$ ipython --no-banner

In [1]: import numpy as np

In [2]: import numpy.linalg as la

In [3]: np.set_printoptions(precision=2, suppress=True, linewidth=140, floatmode="fixed")

In [4]: ang = np.deg2rad(17)

In [5]: F = np.eye(7)

In [6]: F[np.ix_([1, 0], [1, 0])] = [[np.cos(ang), -np.sin(ang)], [np.sin(ang), np.cos(ang)]]

In [7]: print(F)
[[ 0.96  0.29  0.00  0.00  0.00  0.00  0.00]
 [-0.29  0.96  0.00  0.00  0.00  0.00  0.00]
 [ 0.00  0.00  1.00  0.00  0.00  0.00  0.00]
 [ 0.00  0.00  0.00  1.00  0.00  0.00  0.00]
 [ 0.00  0.00  0.00  0.00  1.00  0.00  0.00]
 [ 0.00  0.00  0.00  0.00  0.00  1.00  0.00]
 [ 0.00  0.00  0.00  0.00  0.00  0.00  1.00]]

In [8]: print(round(la.norm(F[3] - F[6]), 2))
1.41

In [9]: print(F[3] @ F[6])
0.0

In [10]: print(round(float(la.norm(F) ** 2 / la.norm(F, 2) ** 2), 2))
7.0

In [11]: print(la.norm(F, axis=0))
[1.00 1.00 1.00 1.00 1.00 1.00 1.00]

In [12]: print(round(la.norm(F[3], 1), 2), np.round(la.norm(F[3], np.inf), 2))
1.0 1.0

In [13]: print(np.round(la.norm(F, 1), 2), round(la.norm(F, np.inf), 2))
1.25 1.25

In [14]: print(np.round(la.norm(F, 2), 2))
1.0

In [15]: print(la.norm(F, axis=1).argmax())
0

In [16]: vec = np.array([3, -1, 2, 0, 1, 3, -1])

In [17]: print((F * vec).sum(axis=1))
[ 2.58 -1.83  2.00  0.00  1.00  3.00 -1.00]

In [18]: print(F @ vec)
[ 2.58 -1.83  2.00  0.00  1.00  3.00 -1.00]

In [19]: K = np.loadtxt("sample9.csv", delimiter=",")

In [20]: print(K)
[[-2.41  0.18 -0.37 -1.73]
 [ 2.56 -0.83 -1.08 -0.79]
 [ 0.33  2.83 -0.21  0.93]
 [-2.21  0.89  0.98 -1.54]
 [-1.05 -2.60 -1.07 -0.07]
 [ 2.42 -0.97 -0.94  1.15]
 [ 1.09  1.38  1.34 -2.02]
 [ 0.67 -0.14 -2.56  1.40]
 [ 0.54 -1.23 -0.83  2.55]
 [ 1.04  1.20  2.16  1.36]
 [-0.76  0.25 -0.54  2.84]
 [ 0.48  1.47  1.42 -2.14]]

In [21]: A2 = np.c_[K[:, :3] @ np.array([[3, 1, 0], [3, 0, 0], [2, 3, 3]]), np.array([0, 5, 6, 7, 7, 6, 6, 2, 5, 9, 5, 6])]

In [22]: print(A2)
[[ -7.43  -3.52  -1.11   0.00]
 [  3.03  -0.68  -3.24   5.00]
 [  9.06  -0.30  -0.63   6.00]
 [ -2.00   0.73   2.94   7.00]
 [-13.09  -4.26  -3.21   7.00]
 [  2.47  -0.40  -2.82   6.00]
 [ 10.09   5.11   4.02   6.00]
 [ -3.53  -7.01  -7.68   2.00]
 [ -3.73  -1.95  -2.49   5.00]
 [ 11.04   7.52   6.48   9.00]
 [ -2.61  -2.38  -1.62   5.00]
 [  8.69   4.74   4.26   6.00]]

In [23]: print(np.round(la.norm(A2 - K @ la.lstsq(K, A2)[0], axis=0), 2) + 0)
[ 0.00  0.00  0.00 18.87]

In [24]: print(la.matrix_rank(np.c_[K, A2]))
5

In [25]: print(la.matrix_rank(A2))
4

In [26]: print(np.round(la.lstsq(K, A2[:, 0])[0], 2) + 0)
[3.00 3.00 2.00 0.00]

In [27]: u, r1 = A2[10], A2[3]

In [28]: print(round(u @ r1, 2))
33.72

In [29]: p = (u @ r1) / (u @ u) * u

In [30]: print(round(la.norm(u + r1) ** 2 + la.norm(u - r1) ** 2, 2))
204.55

In [31]: print(la.matrix_rank(np.outer(u, r1)))
1

In [32]: vec = np.array([-5, 8, 8, 4])

In [33]: target = K @ vec

In [34]: print(target)
[  3.61 -31.24  23.03  19.85 -24.39 -22.78   8.23 -19.35  -8.98  27.12  12.84  12.16]

In [35]: print(np.round(la.pinv(K) @ K, 2) + 0)
[[1.00 0.00 0.00 0.00]
 [0.00 1.00 0.00 0.00]
 [0.00 0.00 1.00 0.00]
 [0.00 0.00 0.00 1.00]]

In [36]: print(la.lstsq(K, target)[0])
[-5.00  8.00  8.00  4.00]

In [37]: print(la.solve(K.T @ K, K.T @ target))
[-5.00  8.00  8.00  4.00]

In [38]: rng = np.random.default_rng(94712)

In [39]: target = target + 0.05 * rng.normal(size=12)

In [40]: print(target)
[  3.62 -31.19  23.10  19.84 -24.31 -22.78   8.17 -19.49  -8.97  27.13  12.82  12.24]

In [41]: coef, *_ = la.lstsq(K, target)

In [42]: print(coef)
[-5.00  7.99  8.02  4.00]

In [43]: print(np.round(K.T @ (target - K @ coef), 2) + 0)
[0.00 0.00 0.00 0.00]

In [44]: print(round(la.norm(target - K @ coef), 2))
0.19

In [45]: print([round(float(la.norm(la.solve(K.T @ K + lam * np.eye(4), K.T @ target))), 2) for lam in (0, 1, 10, 100)])
[13.0, 12.47, 9.26, 2.84]

In [46]: print(coef.round())
[-5.00  8.00  8.00  4.00]

In [47]: A = np.array([[0, 0, 0, 1, 0, 0, 0],
    ...:     [0, 0, 1, 0, 0, 0, 0],
    ...:     [0, 1, 0, 0, 0, 0, 0],
    ...:     [1, 0, 0, 0, 0, 0, 0],
    ...:     [0, 0, 0, 0, 0, 1, 1],
    ...:     [0, 0, 0, 0, 1, 0, 1],
    ...:     [0, 0, 0, 0, 1, 1, 0]])

In [48]: print(A)
[[0 0 0 1 0 0 0]
 [0 0 1 0 0 0 0]
 [0 1 0 0 0 0 0]
 [1 0 0 0 0 0 0]
 [0 0 0 0 0 1 1]
 [0 0 0 0 1 0 1]
 [0 0 0 0 1 1 0]]

In [49]: left, sv, VT = la.svd(A, full_matrices=False)

In [50]: print(np.allclose(left * sv @ VT, A))
True

In [51]: print(np.round(left.T @ A @ VT.T, 2) + 0)
[[2.00 0.00 0.00 0.00 0.00 0.00 0.00]
 [0.00 1.00 0.00 0.00 0.00 0.00 0.00]
 [0.00 0.00 1.00 0.00 0.00 0.00 0.00]
 [0.00 0.00 0.00 1.00 0.00 0.00 0.00]
 [0.00 0.00 0.00 0.00 1.00 0.00 0.00]
 [0.00 0.00 0.00 0.00 0.00 1.00 0.00]
 [0.00 0.00 0.00 0.00 0.00 0.00 1.00]]

In [52]: print(np.round(np.sqrt((sv ** 2).sum()), 2), np.round(la.norm(A), 2))
3.16 3.16

In [53]: print((sv > 1e-8).sum())
7

In [54]: print(np.round(left.T @ left, 2) + 0)
[[1.00 0.00 0.00 0.00 0.00 0.00 0.00]
 [0.00 1.00 0.00 0.00 0.00 0.00 0.00]
 [0.00 0.00 1.00 0.00 0.00 0.00 0.00]
 [0.00 0.00 0.00 1.00 0.00 0.00 0.00]
 [0.00 0.00 0.00 0.00 1.00 0.00 0.00]
 [0.00 0.00 0.00 0.00 0.00 1.00 0.00]
 [0.00 0.00 0.00 0.00 0.00 0.00 1.00]]

In [55]: print(np.round(VT @ VT.T, 2) + 0)
[[1.00 0.00 0.00 0.00 0.00 0.00 0.00]
 [0.00 1.00 0.00 0.00 0.00 0.00 0.00]
 [0.00 0.00 1.00 0.00 0.00 0.00 0.00]
 [0.00 0.00 0.00 1.00 0.00 0.00 0.00]
 [0.00 0.00 0.00 0.00 1.00 0.00 0.00]
 [0.00 0.00 0.00 0.00 0.00 1.00 0.00]
 [0.00 0.00 0.00 0.00 0.00 0.00 1.00]]

In [56]: print(sv)
[2.00 1.00 1.00 1.00 1.00 1.00 1.00]

In [57]: print(left.shape, sv.shape, VT.shape)
(7, 7) (7,) (7, 7)

In [58]: print(np.abs(VT[0]))
[0.00 0.00 0.00 0.00 0.58 0.58 0.58]

In [59]: print([round(float(la.det(A[:i, :i])), 2) + 0 for i in range(1, 8)])
[0.0, 0.0, 0.0, 1.0, 0.0, -1.0, 2.0]

In [60]: print(round(la.eigvalsh(A).min(), 2))
-1.0

In [61]: W0 = np.array([[0.7, 0.1, 1.1, -0.2, 0.7, 0.5, 0.9, 0.0, 1.0, 0.5],
    ...:     [-0.8, 1.7, -0.2, -1.7, -1.7, 1.2, -0.2, 1.1, 0.9, -0.6],
    ...:     [-1.1, -1.3, 0.7, 0.7, -1.9, 0.4, -0.1, 0.1, -0.2, -0.7],
    ...:     [1.9, 0.9, -0.8, -0.8, -0.4, 0.2, 1.1, 2.0, -0.3, 1.3],
    ...:     [-0.7, -0.3, 0.2, -0.4, 1.4, -3.0, -0.7, -0.8, -0.8, 0.2],
    ...:     [2.5, -0.8, 0.0, 0.3, 1.2, 0.8, -0.9, -0.7, 0.7, 0.1],
    ...:     [-0.1, -1.6, -0.8, -0.4, 0.9, -1.0, 1.1, -0.7, 1.2, 0.7],
    ...:     [0.5, -0.3, 0.7, -2.1, -0.3, 0.7, -0.5, 2.1, -0.7, -0.5],
    ...:     [0.0, -0.4, 0.8, -1.3, -1.8, -0.1, 0.1, 1.6, -0.4, -0.3],
    ...:     [-0.6, 0.6, -0.4, 0.6, 0.9, -1.2, -0.1, 1.3, 1.5, 0.4],
    ...:     [-0.3, -1.0, -0.8, 1.0, -0.3, 0.4, -0.7, 1.3, -0.6, -0.1]])

In [62]: print(W0)
[[ 0.70  0.10  1.10 -0.20  0.70  0.50  0.90  0.00  1.00  0.50]
 [-0.80  1.70 -0.20 -1.70 -1.70  1.20 -0.20  1.10  0.90 -0.60]
 [-1.10 -1.30  0.70  0.70 -1.90  0.40 -0.10  0.10 -0.20 -0.70]
 [ 1.90  0.90 -0.80 -0.80 -0.40  0.20  1.10  2.00 -0.30  1.30]
 [-0.70 -0.30  0.20 -0.40  1.40 -3.00 -0.70 -0.80 -0.80  0.20]
 [ 2.50 -0.80  0.00  0.30  1.20  0.80 -0.90 -0.70  0.70  0.10]
 [-0.10 -1.60 -0.80 -0.40  0.90 -1.00  1.10 -0.70  1.20  0.70]
 [ 0.50 -0.30  0.70 -2.10 -0.30  0.70 -0.50  2.10 -0.70 -0.50]
 [ 0.00 -0.40  0.80 -1.30 -1.80 -0.10  0.10  1.60 -0.40 -0.30]
 [-0.60  0.60 -0.40  0.60  0.90 -1.20 -0.10  1.30  1.50  0.40]
 [-0.30 -1.00 -0.80  1.00 -0.30  0.40 -0.70  1.30 -0.60 -0.10]]

In [63]: vec = np.array([5, 8, 6, 7, 8, 8, 9, 2, 2, 5])

In [64]: h1 = np.maximum(W0 @ vec, 0)

In [65]: print(np.maximum(W0 @ (3 * vec), 0))
[95.10  0.00  0.00 73.50  0.00 49.80  0.00  0.00  0.00 23.70  0.00]

In [66]: print(np.flatnonzero(h1 > 1e-9))
[0 3 5 9]

In [67]: print(W0 * (h1 > 1e-9)[:, None])
[[ 0.70  0.10  1.10 -0.20  0.70  0.50  0.90  0.00  1.00  0.50]
 [-0.00  0.00 -0.00 -0.00 -0.00  0.00 -0.00  0.00  0.00 -0.00]
 [-0.00 -0.00  0.00  0.00 -0.00  0.00 -0.00  0.00 -0.00 -0.00]
 [ 1.90  0.90 -0.80 -0.80 -0.40  0.20  1.10  2.00 -0.30  1.30]
 [-0.00 -0.00  0.00 -0.00  0.00 -0.00 -0.00 -0.00 -0.00  0.00]
 [ 2.50 -0.80  0.00  0.30  1.20  0.80 -0.90 -0.70  0.70  0.10]
 [-0.00 -0.00 -0.00 -0.00  0.00 -0.00  0.00 -0.00  0.00  0.00]
 [ 0.00 -0.00  0.00 -0.00 -0.00  0.00 -0.00  0.00 -0.00 -0.00]
 [ 0.00 -0.00  0.00 -0.00 -0.00 -0.00  0.00  0.00 -0.00 -0.00]
 [-0.60  0.60 -0.40  0.60  0.90 -1.20 -0.10  1.30  1.50  0.40]
 [-0.00 -0.00 -0.00  0.00 -0.00  0.00 -0.00  0.00 -0.00 -0.00]]

In [68]: print(np.tanh(W0 @ vec))
[ 1.00 -1.00 -1.00  1.00 -1.00  1.00 -1.00 -1.00 -1.00  1.00 -1.00]
